$ ipython --no-banner

In [1]: import numpy as np

In [2]: import numpy.linalg as la

In [3]: np.set_printoptions(suppress=True, linewidth=160)

In [4]: data = np.load("case8.npy")

In [5]: data
Out[5]: 
array([[ 0.2,  0.4, -0.1,  0.2, -1.3, -0.1],
       [ 1.8,  2.1, -0.3, -6.9,  0.9,  1.8],
       [-1.4, -0.8,  1.7,  1.3,  0.8,  0. ],
       [ 0.4, -0.8, -0.4, -0.2,  0.4,  1.6],
       [ 2.5, -0.5,  1.9,  1.6, -0.6, -0.1],
       [-0.6, -0.5, -0.8, -1.6, -1.1,  0.7],
       [ 0.8, -0.1, -0.6, -1.6,  1.4, -1.9],
       [ 0.7, -0.3,  0.4, -0.8, -0.5, -0.9],
       [ 0.8,  0.3,  0.7, -0.2, -1.3,  0.8],
       [ 0.6, -0.1, -0.6,  0.5, -0.4, -1.7],
       [-0.8,  0.8, -0.2, -0.2,  0. , -1.7],
       [-1.2, -0.8, -2.4, -0.2,  0. , -0.2],
       [-1.9,  1.3, -0.7,  0.8, -0.2,  0.7],
       [-0.4, -1.9,  0.9, -0.4, -0.2, -0.8],
       [-0.9,  0.1,  1.3, -0.2, -0.2,  0.3],
       [-1.1, -1.3,  2.7, -0.1,  2.2,  0.4],
       [-2. , -0.5,  0.6,  0.9,  0. ,  0.6],
       [ 0.2,  0.4,  1.2, -0.3,  1.4, -0.3],
       [ 0.8,  0.3,  0.3,  0.8, -0.9, -0.4],
       [-0.7,  1.5,  0.4,  0.9, -0.4, -1.2],
       [-0.6, -1.1, -0.9,  0.2, -0.1,  1.2],
       [-0.6,  0. , -0.5,  3.1, -0.9, -1.4],
       [ 0. , -1. ,  1.8, -1. ,  0.2,  0.2],
       [-0.6,  0.3,  0. , -2.4,  0.8,  0.1],
       [ 0.5, -1.2, -0.3,  0. ,  0.2,  0.4],
       [ 0.7, -0.5,  0.8, -0.9, -0.1,  1.9],
       [-0.7, -0.3,  0.4,  0.7,  0.4,  1.2],
       [ 0.7,  0.2,  0.8,  0.3, -0.7,  0.3],
       [ 0. , -1. , -0.7, -0.6,  0.2, -0.1],
       [-1.6,  0.3, -0.3,  0.2,  0.1, -0.1],
       [-2.5, -2.1,  0.3, -0.3,  0.9,  0.9],
       [-0.3, -2.5,  2. ,  0.5,  0.2,  0.1],
       [ 0.3, -0.2, -0.5, -1.9,  1. ,  0. ],
       [-1.4,  0.3, -0.3, -0.2, -0.4, -0.4]])

In [6]: x0 = np.array([2, 6, 7, 4, 6, 5])

In [7]: y = data @ x0

In [8]: np.round(la.lstsq(data, y)[0], 3)
Out[8]: array([2., 6., 7., 4., 6., 5.])

In [9]: np.round(la.pinv(data) @ data, 3) + 0
Out[9]: 
array([[1., 0., 0., 0., 0., 0.],
       [0., 1., 0., 0., 0., 0.],
       [0., 0., 1., 0., 0., 0.],
       [0., 0., 0., 1., 0., 0.],
       [0., 0., 0., 0., 1., 0.],
       [0., 0., 0., 0., 0., 1.]])

In [10]: np.round(la.solve(data.T @ data, data.T @ y), 3)
Out[10]: array([2., 6., 7., 4., 6., 5.])

In [11]: rng = np.random.default_rng(97)

In [12]: y = y + 0.02 * rng.normal(size=34)

In [13]: y.round(3)
Out[13]: 
array([ -5.405,   0.923,  14.291,   2.78 ,  17.575, -19.318, -10.71 ,  -8.327,   3.72 , -12.527,  -7.478, -25.809,   4.589, -12.735,   7.406,  23.715,   3.801,
        16.898,   1.295,   5.601,  -7.91 ,  -4.689,   4.826,  -3.681,  -5.143,   9.285,  10.787,   6.71 , -12.636,  -2.618,  -6.797,   2.065,  -5.673,  -8.279])

In [14]: beta, *_ = la.lstsq(data, y)

In [15]: np.round(la.norm(y - data @ beta), 3)
Out[15]: np.float64(0.093)

In [16]: np.round(data.T @ (y - data @ beta), 3) + 0
Out[16]: array([0., 0., 0., 0., 0., 0.])

In [17]: print([round(float(la.norm(la.solve(data.T @ data + lam * np.eye(6), data.T @ y))), 2) for lam in (0, 1, 10, 100)])
[12.89, 12.22, 8.61, 2.52]

In [18]: beta.round()
Out[18]: array([2., 6., 7., 4., 6., 5.])

In [19]: d = la.norm(data[:, None] - data[None], axis=-1)

In [20]: d[24].round(6).argsort(kind="stable")[:4]
Out[20]: array([24, 28,  3, 20])

In [21]: d.shape
Out[21]: (34, 34)

In [22]: np.unravel_index(d.round(6).argmax(), d.shape)
Out[22]: (np.int64(1), np.int64(21))

In [23]: d.mean(axis=1).argmax()
Out[23]: np.int64(1)

In [24]: np.flatnonzero(d[24] < d.mean() / 2)
Out[24]: array([ 3, 20, 24, 28])
